% python3 -q
>>> import numpy as np
>>> import numpy.linalg as la
>>> np.set_printoptions(precision=3, suppress=True, linewidth=120, sign=" ")
>>> arr = np.loadtxt("arr.csv", delimiter=",")
>>> arr
array([[ 1., -1.,  1., -1.],
       [ 1.,  0.,  0.,  0.]])
>>> out = np.array([[-5, -3], [-5, 5], [-1, 5], [1, -5]])
>>> arr @ out
array([[-2.,  2.],
       [-5., -3.]])
>>> la.matrix_rank(np.vstack([arr, out.T]))
np.int64(3)
>>> left, sigma, VT = la.svd(arr, full_matrices=False)
>>> sigma / sigma[0]
array([ 1.   ,  0.403])
>>> np.round(left.T @ left, 3) + 0
array([[ 1.,  0.],
       [ 0.,  1.]])
>>> round(np.sqrt((sigma ** 2).sum()), 3), round(la.norm(arr), 3)
(np.float64(2.236), np.float64(2.236))
>>> np.round(left.T @ arr @ VT.T, 3) + 0
array([[ 2.074,  0.   ],
       [ 0.   ,  0.835]])
>>> left.shape, sigma.shape, VT.shape
((2, 2), (2,), (2, 4))
>>> np.round(VT @ VT.T, 3) + 0
array([[ 1.,  0.],
       [ 0.,  1.]])
>>> np.abs(VT[0])
array([ 0.601,  0.461,  0.461,  0.461])
>>> x0 = np.array([0, 2, 0, 0])
>>> h1 = np.maximum(arr @ x0, 0)
>>> h1
array([ 0.,  0.])
>>> np.maximum(arr @ (3 * x0), 0)
array([ 0.,  0.])
>>> F = np.load("data.npy")
>>> F
array([[ 0.235,  0.176,  0.059,  0.176,  0.118,  0.059,  0.176],
       [ 0.133,  0.2  ,  0.133,  0.067,  0.133,  0.133,  0.2  ],
       [ 0.   ,  0.167,  0.167,  0.   ,  0.167,  0.25 ,  0.25 ],
       [ 0.2  ,  0.133,  0.133,  0.133,  0.2  ,  0.067,  0.133],
       [ 0.077,  0.231,  0.077,  0.077,  0.231,  0.154,  0.154],
       [ 0.3  ,  0.1  ,  0.   ,  0.1  ,  0.3  ,  0.1  ,  0.1  ],
       [ 0.273,  0.091,  0.091,  0.091,  0.182,  0.091,  0.182]])
>>> la.norm(F, axis=0)
array([ 0.532,  0.434,  0.285,  0.278,  0.525,  0.361,  0.467])
>>> round(F[4] @ F[5], 3)
np.float64(0.154)
>>> round(float(la.norm(F[4] - F[5])), 3)
0.29
>>> round(float(la.norm(F, "nuc")), 3)
1.831
>>> la.norm(F, axis=1)
array([ 0.412,  0.394,  0.456,  0.394,  0.414,  0.469,  0.417])
>>> out = arr[0, 0] * arr[1:] - np.outer(arr[1:, 0], arr[0])
>>> out
array([[ 0.,  1., -1.,  1.]])
>>> arr[:, 0] / arr[0, 0]
array([ 1.,  1.])
>>> np.flatnonzero(~out.round(6).any(axis=1))
array([], dtype=int64)
>>> la.matrix_rank(out), la.matrix_rank(arr)
(np.int64(1), np.int64(2))
>>> np.sort(np.abs(la.eigvals(F)))[::-1]
array([ 1.   ,  0.164,  0.164,  0.102,  0.101,  0.085,  0.012])
>>> la.matrix_power(F, 100)
array([[ 0.179,  0.162,  0.09 ,  0.097,  0.186,  0.117,  0.17 ],
       [ 0.179,  0.162,  0.09 ,  0.097,  0.186,  0.117,  0.17 ],
       [ 0.179,  0.162,  0.09 ,  0.097,  0.186,  0.117,  0.17 ],
       [ 0.179,  0.162,  0.09 ,  0.097,  0.186,  0.117,  0.17 ],
       [ 0.179,  0.162,  0.09 ,  0.097,  0.186,  0.117,  0.17 ],
       [ 0.179,  0.162,  0.09 ,  0.097,  0.186,  0.117,  0.17 ],
       [ 0.179,  0.162,  0.09 ,  0.097,  0.186,  0.117,  0.17 ]])
>>> pr = np.eye(7)[1]
>>> for _ in range(7):
...     pr = pr @ F
...     print(pr.round(3))
... 
[ 0.133  0.2    0.133  0.067  0.133  0.133  0.2  ]
[ 0.176  0.157  0.094  0.088  0.185  0.124  0.176]
[ 0.179  0.161  0.089  0.096  0.187  0.118  0.171]
[ 0.179  0.162  0.089  0.097  0.186  0.117  0.17 ]
[ 0.179  0.162  0.09   0.097  0.186  0.117  0.17 ]
[ 0.179  0.162  0.09   0.097  0.186  0.117  0.17 ]
[ 0.179  0.162  0.09   0.097  0.186  0.117  0.17 ]
>>> E = np.load("test10.npy")
>>> E
array([[  4.318,   6.268,  -6.06 ,  15.53 ,  -9.287],
       [ -1.422,  -0.887,  -4.305,   8.943,  -6.069],
       [ -7.452,  -9.506,  -5.455,   2.498,  -0.012],
       [  9.367,  13.568,   0.467,   3.994,  -6.559],
       [  1.471,   1.877,  -5.058,   4.966,  -2.017],
       [  7.198,   9.284,  -3.637,   3.688,  -2.217],
       [ -2.213,  -0.497,   1.348,   2.138,  -6.453],
       [  5.312,   6.841,   1.614, -14.029,   6.449],
       [  1.555,   1.604,  -6.233,   5.618,  -1.333],
       [ -2.781,  -1.718,   2.364,  -5.376,  -1.533],
       [  4.919,   5.508,  -2.747,  -7.18 ,   5.432],
       [  8.207,  12.283,   3.904,  -5.786,  -2.329],
       [ -1.278,  -2.783,  -8.331,   4.769,   1.368],
       [  5.603,   8.23 ,  -0.154,  -0.005,  -2.896],
       [ -3.647,  -2.015,   1.94 ,   2.2  ,  -7.166],
       [ -2.19 ,  -0.748,   1.517,  -0.682,  -4.381],
       [  5.941,   7.112,  -6.454,   7.44 ,  -2.38 ],
       [ -0.065,   1.219,   1.556,  -5.995,  -0.104],
       [  3.112,   2.955,  -2.66 , -10.232,   7.699],
       [  6.142,   9.095,  -0.314,   2.183,  -4.452],
       [ -2.87 ,  -3.728,  -3.906,  -1.046,   1.415],
       [  4.888,   5.936,  -7.986,  13.23 ,  -5.467],
       [  1.28 ,   2.256,   0.663,  -8.144,   2.572],
       [  1.655,   2.722,  -3.013,   3.551,  -2.97 ],
       [  3.57 ,   6.172,  -2.22 ,  10.062,  -8.883],
       [  6.575,   9.905,   2.092,  -3.144,  -2.649],
       [ -1.481,  -1.049,  -2.793,   3.422,  -3.22 ],
       [  7.212,   9.465,  -2.042,  -0.028,  -0.885],
       [  4.149,   8.033,  -1.206,  16.27 , -14.835],
       [ -3.974,  -3.922,   1.527,  -8.785,   1.986],
       [  1.523,   1.444,  -7.924,   9.993,  -3.091],
       [  3.067,   4.772,  -0.969,  -0.302,  -1.932],
       [  5.366,   7.859,  -4.096,  11.827,  -8.3  ],
       [ -2.361,  -3.325,  -5.81 ,   3.187,   0.01 ],
       [ -0.228,   0.834,  -1.845,   3.269,  -4.014]])
>>> # looks like rank 4
>>> x0 = np.array([2, 3, 3, 1, 1, 2, 5])
>>> (F * x0).sum(axis=1)
array([ 2.471,  2.733,  2.917,  2.333,  2.462,  2.   ,  2.455])
>>> left, sigma, VT = la.svd(E)
>>> np.argmax(sigma[:-1] / (sigma[1:] + 1e-6)) + 1
np.int64(4)
>>> sigma.round(3) + 0
array([ 56.669,  40.971,  21.734,   9.978,   0.   ])
>>> out = left[:, :4] @ np.diag(sigma[:4]) @ VT[:4]
>>> round(float(np.abs(E - out).max()), 3)
0.0
>>> la.matrix_rank(E, rtol=0.05)
np.int64(4)
>>> np.allclose(E[:-1].T @ la.lstsq(E[:-1].T, E[-1])[0], E[-1])
True
>>> la.lstsq(E[:-1].T, E[-1])[2]
np.int32(4)
>>> round(np.trace(la.pinv(E) @ E), 3)
np.float64(4.0)
>>> round(float(la.norm(E, 1)), 3), round(float(la.norm(E, np.inf)), 3)
(209.511, 44.492)
>>> la.norm(E, axis=1).argmax()
np.int64(28)
>>> np.round(la.norm(E[22] - E[28]), 3)
np.float64(30.727)
>>> round(la.norm(E, "nuc"), 3)
np.float64(129.352)
>>> round(la.norm(E) ** 2 / la.norm(E, 2) ** 2, 3)
np.float64(1.701)
>>> K = np.array([[2, 0, 0], [1, 0, 0], [1, 3, 4]])
>>> rank = la.matrix_rank(K)
>>> rank
np.int64(2)
>>> null = la.svd(K)[2][rank:].T
>>> np.allclose(K @ null, 0)
True
>>> null[:, 0] / null[np.abs(null[:, 0]).round(6).argmax(), 0]
array([-0.  ,  1.  , -0.75])
>>> null.shape
(3, 1)
>>> la.matrix_rank(K.T @ K), la.matrix_rank(K @ K.T)
(np.int64(2), np.int64(2))
>>> null @ null.T
array([[ 0.  ,  0.  ,  0.  ],
       [ 0.  ,  0.64, -0.48],
       [ 0.  , -0.48,  0.36]])
>>> np.round(K @ null, 3) + 0
array([[ 0.],
       [ 0.],
       [ 0.]])
>>> [int(la.matrix_rank(K[:i])) for i in range(1, len(K) + 1)]
[1, 1, 2]
>>> left, sigma, VT = la.svd(K)
>>> vecs = VT[:(sigma > 1e-8).sum()]
>>> rng = np.random.default_rng(61535)
>>> x0 = K[2] + 4 * K[0] + rng.integers(2) * np.eye(3)[0]
>>> x0
array([ 10.,   3.,   4.])
>>> np.allclose(vecs.T @ vecs @ x0, x0)
True
>>> round(float(la.norm(x0 - vecs.T @ vecs @ x0)), 3)
0.0
>>> np.round(vecs.T @ vecs, 3) + 0
array([[ 1.  ,  0.  ,  0.  ],
       [ 0.  ,  0.36,  0.48],
       [ 0.  ,  0.48,  0.64]])
>>> np.diag(vecs.T @ vecs)
array([ 1.  ,  0.36,  0.64])
>>> np.abs(np.diag(la.qr(K)[1])) > 1e-9
array([ True,  True, False])
>>> np.round(K @ la.pinv(K) @ K, 3) + 0
array([[ 2.,  0.,  0.],
       [ 1.,  0.,  0.],
       [ 1.,  3.,  4.]])
>>> la.matrix_rank(K - K[0, 0] * np.eye(3))
np.int64(2)
>>> la.matrix_power(K - np.diag(np.diag(K)), 3)
array([[ 0,  0,  0],
       [ 0,  0,  0],
       [ 0,  0,  0]])
>>> left, sigma, VT = la.svd(K)
>>> sigma.round(3) + 0
array([ 5.122,  2.183,  0.   ])
>>> out = left[:, :2] @ np.diag(sigma[:2]) @ VT[:2]
>>> out.round(3) + 0
array([[ 2.,  0.,  0.],
       [ 1.,  0.,  0.],
       [ 1.,  3.,  4.]])
>>> la.matrix_rank(out)
np.int64(2)
>>> la.matrix_rank(K, rtol=0.05)
np.int64(2)
>>> round(float(np.abs(K - out).max()), 3)
0.0
>>> W0 = np.loadtxt("mat.csv", delimiter=",")
>>> W0
array([[ 0.15 ,  0.1  ,  0.2  ,  0.25 ,  0.1  ,  0.2  ],
       [ 0.192,  0.192,  0.038,  0.192,  0.192,  0.192],
       [ 0.   ,  0.25 ,  0.25 ,  0.25 ,  0.1  ,  0.15 ],
       [ 0.118,  0.294,  0.235,  0.059,  0.   ,  0.294],
       [ 0.048,  0.095,  0.238,  0.143,  0.238,  0.238],
       [ 0.091,  0.182,  0.273,  0.182,  0.091,  0.182]])
>>> np.sort(np.abs(la.eigvals(F)))
array([ 0.012,  0.085,  0.101,  0.102,  0.164,  0.164,  1.   ])
>>> np.allclose(F @ F.T, F.T @ F)
False
>>> la.matrix_power(F, 4)
array([[ 0.179,  0.162,  0.09 ,  0.097,  0.186,  0.117,  0.171],
       [ 0.179,  0.162,  0.089,  0.097,  0.186,  0.117,  0.17 ],
       [ 0.179,  0.162,  0.089,  0.097,  0.186,  0.116,  0.17 ],
       [ 0.179,  0.162,  0.09 ,  0.096,  0.186,  0.117,  0.17 ],
       [ 0.179,  0.162,  0.09 ,  0.097,  0.186,  0.117,  0.17 ],
       [ 0.178,  0.162,  0.09 ,  0.097,  0.185,  0.117,  0.171],
       [ 0.179,  0.162,  0.09 ,  0.097,  0.186,  0.117,  0.171]])
>>> M = np.loadtxt("dump.csv", delimiter=",")
>>> M
array([[  0.6,   0.7,   1.1,  -0.1,  -1.1,  -2.1,  -1.1],
       [  0.1,   1.8,  -0.3,   0.4,   1.1,  -0.5,  -0.4],
       [  2.2,  -0.2,  -1.3,  -0.2,  -0.2,  -0.2,  -1.3],
       [ -0.4,  -1.6,  -0.4,   0.3,   0.1,  -0.7,   0.6],
       [ -0.3,   0.1,   1.4,   0.5,   0.2,   1.3,   0.5],
       [ -0.1,   1. ,  -0.2,  -0.6,   0.4,   2.6,   0.7],
       [ -1. ,   0.4,   1.4,  -0.2,   1.5,  -0.8,  -0.6],
       [  0.4,  -1.4,  -0.6,   0. ,   0.5,  -0.5,  -0.4],
       [ -1.8,  -0.1,   1.9,  -1.1,   0.1,   0.6,  -1.4],
       [  0.6,   0.7,  -0.2,   0.3,  -1.6,   1. ,   2.1],
       [ -1.5,  -0.9,  -1.8,   0.5,  -0.3,  -0.2,   0.1],
       [  3. ,   3. ,   2. ,  -3. ,   1. ,   3. , -19. ],
       [  0.3,   2.6,   0. ,   0.4,   1.2,  -2. ,  -1.1],
       [  0.1,   1.6,   1.7,  -0.3,  -0.5,  -1. ,  -0.2],
       [ -1.1,   1.6,   0.2,  -0.5,   1.2,   1.2,  -0.9],
       [  0. ,   0.4,  -0.7,  -0.9,   0.5,  -0.5,   0.9],
       [ -1.7,  -0.9,  -1. ,   1.9,   0.1,  -2.1,   1.3],
       [  0.1,   0.6,   1.4,   0.8,  -0.2,   1.7,   0.7],
       [ -1.9,  -1.2,  -1.6,  -1.1,  -0.7,   0.6,  -2.2],
       [ -0.8,  -0.6,   2.7,   0.5,  -2.3,   0.7,  -0.2],
       [ -0.5,  -0.6,   0.1,  -1.7,   0.3,   0.9,  -1.5],
       [  0.7,  -0.1,   0.1,  -0.1,   1.8,   0.9,   0. ],
       [ -0.9,  -0.9,   1.1,   0.4,  -0.8,  -0.1,   1.1],
       [  0.5,   0.7,  -1.1,  -0.8,   0. ,  -1.9,  -0.5],
       [  0.1,  -0.5,  -0.9,  -0.1,  -1.5,  -1.2,  -0.1],
       [  0.1,   0. ,  -1.2,   2.1,   0.7,   0.9,   0.1],
       [  1.5,  -0.7,   0.2,  -0.3,  -1. ,   0.5,   0.3],
       [  0.5,  -0.2,  -0.1,   0.1,  -0.3,   0.1,  -0.4],
       [ -0.1,   0.7,  -0.5,   0.9,   0. ,   0.2,   0.3],
       [  1. ,   0. ,   0.3,   1.6,  -1.2,   0.9,   0.7],
       [  0.6,  -0.2,  -2.3,   0.7,  -2.7,   0.7,   0.2]])
>>> # row 11 is much longer than the rest
>>> d = la.norm(M[:, None] - M[None], axis=-1)
>>> la.matrix_rank(d ** 2)
np.int64(9)
>>> np.flatnonzero(d[11] < d.mean() / 2)
array([ 11])
>>> d[11].round(6).argsort(kind="stable")[:4]
array([ 11,  20,  18,   8])
>>> Ac = M - M.mean(axis=0)
>>> vecs = la.svd(Ac)[2][:1]
>>> out = Ac - Ac @ vecs.T @ vecs
>>> np.diag(vecs.T @ vecs)
array([ 0.021,  0.024,  0.012,  0.034,  0.006,  0.02 ,  0.884])
>>> la.norm(out, axis=1).round(6).argmax()
np.int64(19)
>>> out.std(axis=0)
array([ 0.932,  0.927,  1.135,  0.731,  1.011,  1.139,  0.341])
>>> np.cov(Ac @ vecs.T, rowvar=False)
array( 13.87)
>>> round(float(la.norm(out) / la.norm(Ac)), 3)
0.555
>>> (Ac @ vecs.T).std(axis=0)
array([ 3.664])
>>> C2 = np.cov(M, rowvar=False)
>>> np.argwhere(np.triu(np.abs(np.corrcoef(M.T)) > 0.8, 1))
array([], shape=(0, 2), dtype=int64)
>>> la.eigvalsh(C2)[::-1]
array([ 13.87 ,   1.572,   1.436,   1.118,   1.063,   0.534,   0.463])
>>> round(np.corrcoef(M[:, 3], M[:, 0])[0, 1], 3)
np.float64(-0.216)
>>> np.median(M, axis=0)
array([ 0.1,  0. , -0.1,  0. ,  0. ,  0.2, -0.1])
>>> left, sigma, VT = la.svd(M, full_matrices=False)
>>> round(np.sqrt((sigma ** 2).sum()), 3), round(float(la.norm(M)), 3)
(np.float64(24.879), 24.879)
>>> np.abs(VT[0])
array([ 0.14 ,  0.159,  0.108,  0.176,  0.068,  0.141,  0.942])
>>> np.round(VT @ VT.T, 3) + 0
array([[ 1.,  0.,  0.,  0.,  0.,  0.,  0.],
       [ 0.,  1.,  0.,  0.,  0.,  0.,  0.],
       [ 0.,  0.,  1.,  0.,  0.,  0.,  0.],
       [ 0.,  0.,  0.,  1.,  0.,  0.,  0.],
       [ 0.,  0.,  0.,  0.,  1.,  0.,  0.],
       [ 0.,  0.,  0.,  0.,  0.,  1.,  0.],
       [ 0.,  0.,  0.,  0.,  0.,  0.,  1.]])
>>> O, _ = la.qr(np.array([[0.5, -0.7, -0.9, -0.3, -0.6],
...     [0.0, -0.5, -0.3, 0.7, 1.3],
...     [0.0, -0.4, 0.4, 0.1, -0.6],
...     [1.3, 0.4, 1.0, 0.5, 0.5],
...     [1.0, 0.4, -0.4, 2.0, 0.0]]))
>>> mat = O[:, :4]
>>> mat
array([[-0.292, -0.757,  0.332,  0.47 ],
       [-0.   , -0.475, -0.038, -0.59 ],
       [-0.   , -0.38 , -0.534, -0.38 ],
       [-0.758,  0.14 , -0.55 ,  0.2  ],
       [-0.583,  0.196,  0.549, -0.495]])
>>> # keeps lengths
>>> la.pinv(mat)
array([[-0.292,  0.   ,  0.   , -0.758, -0.583],
       [-0.757, -0.475, -0.38 ,  0.14 ,  0.196],
       [ 0.332, -0.038, -0.534, -0.55 ,  0.549],
       [ 0.47 , -0.59 , -0.38 ,  0.2  , -0.495]])
>>> round(mat[:, 3] @ mat[:, 0], 3)
np.float64(-0.0)
>>> m1 = np.load("out9.npy")
>>> m1
array([[ 0,  0,  0,  0,  0,  1,  0],
       [ 0,  0,  0,  0,  0,  0,  3],
       [ 0,  0,  0,  1,  2,  0,  3],
       [ 0,  0,  0,  0,  0,  0,  2]])
>>> # rank 3
>>> left, sigma, VT = la.svd(m1)
>>> vecs = VT[:(sigma > 1e-8).sum()]
>>> x0 = m1[3] + -1 * m1[0] + rng.integers(2) * np.eye(7)[4]
>>> x0
array([ 0.,  0.,  0.,  0.,  1., -1.,  2.])
>>> np.allclose(vecs.T @ vecs @ x0, x0)
False
>>> np.diag(vecs.T @ vecs)
array([ 0. ,  0. ,  0. ,  0.2,  0.8,  1. ,  1. ])
